% ipython --no-banner

In [1]: import numpy as np

In [2]: from numpy import linalg as LA

In [3]: np.set_printoptions(precision=3, suppress=True, linewidth=140)

In [4]: rd = lambda a: np.round(a, 3) + 0

In [5]: m1 = np.loadtxt("a.csv", delimiter=",")

In [6]: rd(m1)
Out[6]: 
array([[-0.217,  0.046, -0.734, -0.155, -0.121, -0.062,  0.399, -0.253,  0.104, -0.191, -0.121, -0.074, -0.333,  0.573,  0.138],
       [ 0.046,  0.354,  0.105, -0.24 , -0.004,  0.349,  0.008,  0.268, -0.372,  0.15 ,  0.263, -0.02 , -0.073, -0.615, -0.331],
       [-0.734,  0.105,  0.767, -0.29 , -0.142, -0.292,  0.146,  0.294,  0.575,  0.206,  0.383,  0.057, -0.646,  0.131, -0.329],
       [-0.155, -0.24 , -0.29 ,  0.666, -0.02 , -0.316,  0.022,  0.33 ,  0.237, -0.75 , -0.03 ,  0.028, -0.295,  0.144, -0.376],
       [-0.121, -0.004, -0.142, -0.02 , -0.254, -0.297,  0.139,  0.544,  0.088, -0.501,  0.054,  0.605, -0.105,  0.205, -0.179],
       [-0.062,  0.349, -0.292, -0.316, -0.297, -0.018, -0.044, -0.102,  0.604,  0.188, -0.378, -0.027, -0.764, -0.723,  0.087],
       [ 0.399,  0.008,  0.146,  0.022,  0.139, -0.044,  0.106,  0.514,  0.12 ,  0.011, -0.386,  0.311,  0.321,  0.025,  0.228],
       [-0.253,  0.268,  0.294,  0.33 ,  0.544, -0.102,  0.514,  0.882,  0.029,  0.141,  0.445, -0.477,  0.009,  0.348, -0.176],
       [ 0.104, -0.372,  0.575,  0.237,  0.088,  0.604,  0.12 ,  0.029,  0.014,  0.326, -0.031, -0.103, -0.373,  0.155, -0.473],
       [-0.191,  0.15 ,  0.206, -0.75 , -0.501,  0.188,  0.011,  0.141,  0.326, -0.629, -0.423, -0.069, -0.265, -0.373,  0.048],
       [-0.121,  0.263,  0.383, -0.03 ,  0.054, -0.378, -0.386,  0.445, -0.031, -0.423,  0.341, -0.594,  0.639, -0.605,  0.397],
       [-0.074, -0.02 ,  0.057,  0.028,  0.605, -0.027,  0.311, -0.477, -0.103, -0.069, -0.594,  0.151, -0.012,  0.311, -0.63 ],
       [-0.333, -0.073, -0.646, -0.295, -0.105, -0.764,  0.321,  0.009, -0.373, -0.265,  0.639, -0.012, -0.168,  0.129,  0.01 ],
       [ 0.573, -0.615,  0.131,  0.144,  0.205, -0.723,  0.025,  0.348,  0.155, -0.373, -0.605,  0.311,  0.129, -0.405,  0.041],
       [ 0.138, -0.331, -0.329, -0.376, -0.179,  0.087,  0.228, -0.176, -0.473,  0.048,  0.397, -0.63 ,  0.01 ,  0.041,  0.409]])

In [7]: m1.shape
Out[7]: (15, 15)

In [8]: np.unravel_index(np.abs(m1).argmax(), m1.shape)
Out[8]: (np.int64(7), np.int64(7))

In [9]: LA.matrix_rank(m1)
Out[9]: np.int64(11)

In [10]: U, sigma, Vh = LA.svd(m1)

In [11]: vecs = Vh[:(sigma > 1e-8).sum()]

In [12]: rng = np.random.default_rng(982)

In [13]: vec = m1[4] + -2 * m1[1] + rng.integers(2) * np.eye(15)[14]

In [14]: rd(vec)
Out[14]: array([-0.213, -0.711, -0.352,  0.46 , -0.246, -0.995,  0.122,  0.007,  0.831, -0.802, -0.472,  0.645,  0.042,  1.435,  1.483])

In [15]: np.allclose(vecs.T @ vecs @ vec, vec)
Out[15]: False

In [16]: rd(LA.norm(vec - vecs.T @ vecs @ vec))
Out[16]: np.float64(0.57)

In [17]: rd(np.diag(vecs.T @ vecs))
Out[17]: array([0.502, 0.767, 0.847, 0.818, 0.558, 0.869, 0.501, 0.855, 0.615, 0.845, 0.742, 0.88 , 0.679, 0.847, 0.675])

In [18]: LA.matrix_rank(np.vstack([m1, vec]))
Out[18]: np.int64(12)

In [19]: ev, vecs = LA.eigh(m1)

In [20]: rd(LA.eigvalsh(m1 @ m1))
Out[20]: array([0., 0., 0., 0., 1., 1., 1., 1., 1., 1., 4., 4., 4., 4., 4.])

In [21]: np.unique(ev.round(6) + 0, return_counts=True)[1]
Out[21]: array([2, 3, 4, 3, 3])

In [22]: rd(ev)
Out[22]: array([-2., -2., -1., -1., -1.,  0.,  0.,  0.,  0.,  1.,  1.,  1.,  2.,  2.,  2.])

In [23]: (ev > 1e-8).sum(), (ev < -1e-8).sum()
Out[23]: (np.int64(6), np.int64(5))

In [24]: rd(LA.eigvalsh(m1 + -1 * np.eye(15)))
Out[24]: array([-3., -3., -2., -2., -2., -1., -1., -1., -1.,  0.,  0.,  0.,  1.,  1.,  1.])

In [25]: np.unique(m1.round(6), axis=0).shape
Out[25]: (15, 15)

In [26]: np.allclose(m1[:-1].T @ LA.lstsq(m1[:-1].T, m1[-1])[0], m1[-1])
Out[26]: True

In [27]: LA.lstsq(m1[:-1].T, m1[-1])[2]
Out[27]: np.int32(11)

In [28]: M = np.array([[-1.0, -3.0, 0.0, 0.0, 0.0, 0.0],
    ...:     [-3.0, 5.0, -3.0, 0.0, 0.0, 0.0],
    ...:     [0.0, -3.0, 4.0, -3.0, 0.0, 0.0],
    ...:     [0.0, 0.0, -3.0, 5.0, -3.0, 0.0],
    ...:     [0.0, 0.0, 0.0, -3.0, 0.0, -3.0],
    ...:     [0.0, 0.0, 0.0, 0.0, -3.0, -4.0]])

In [29]: M
Out[29]: 
array([[-1., -3.,  0.,  0.,  0.,  0.],
       [-3.,  5., -3.,  0.,  0.,  0.],
       [ 0., -3.,  4., -3.,  0.,  0.],
       [ 0.,  0., -3.,  5., -3.,  0.],
       [ 0.,  0.,  0., -3.,  0., -3.],
       [ 0.,  0.,  0.,  0., -3., -4.]])

In [30]: [round(float(LA.det(M[:i, :i])), 2) + 0 for i in range(1, 7)]
Out[30]: [-1.0, -14.0, -47.0, -109.0, 423.0, -711.0]

In [31]: ev, vecs = LA.eigh(M)

In [32]: rd(np.abs(vecs[:, -1]))
Out[32]: array([0.152, 0.523, 0.603, 0.549, 0.19 , 0.043])

In [33]: rd(vecs.T @ vecs)
Out[33]: 
array([[1., 0., 0., 0., 0., 0.],
       [0., 1., 0., 0., 0., 0.],
       [0., 0., 1., 0., 0., 0.],
       [0., 0., 0., 1., 0., 0.],
       [0., 0., 0., 0., 1., 0.],
       [0., 0., 0., 0., 0., 1.]])

In [34]: ev.sum(), np.trace(M)
Out[34]: (np.float64(9.0), np.float64(9.0))

In [35]: rd(vecs @ np.diag(ev) @ vecs.T)
Out[35]: 
array([[-1., -3.,  0.,  0.,  0.,  0.],
       [-3.,  5., -3.,  0.,  0.,  0.],
       [ 0., -3.,  4., -3.,  0.,  0.],
       [ 0.,  0., -3.,  5., -3.,  0.],
       [ 0.,  0.,  0., -3.,  0., -3.],
       [ 0.,  0.,  0.,  0., -3., -4.]])

In [36]: np.unique(ev.round(6) + 0, return_counts=True)[1]
Out[36]: array([1, 1, 1, 1, 1, 1])

In [37]: rd(LA.eigvalsh(M @ M))
Out[37]: array([ 0.155,  4.118,  6.5  , 34.006, 41.121, 87.1  ])

In [38]: rd(LA.eigvalsh(M + 2 * np.eye(6)))
Out[38]: array([-3.831, -0.549,  1.606,  4.029,  8.413, 11.333])

In [39]: rd(vecs.T @ M @ vecs)
Out[39]: 
array([[-5.831,  0.   ,  0.   ,  0.   ,  0.   ,  0.   ],
       [ 0.   , -2.549,  0.   ,  0.   ,  0.   ,  0.   ],
       [ 0.   ,  0.   , -0.394,  0.   ,  0.   ,  0.   ],
       [ 0.   ,  0.   ,  0.   ,  2.029,  0.   ,  0.   ],
       [ 0.   ,  0.   ,  0.   ,  0.   ,  6.413,  0.   ],
       [ 0.   ,  0.   ,  0.   ,  0.   ,  0.   ,  9.333]])
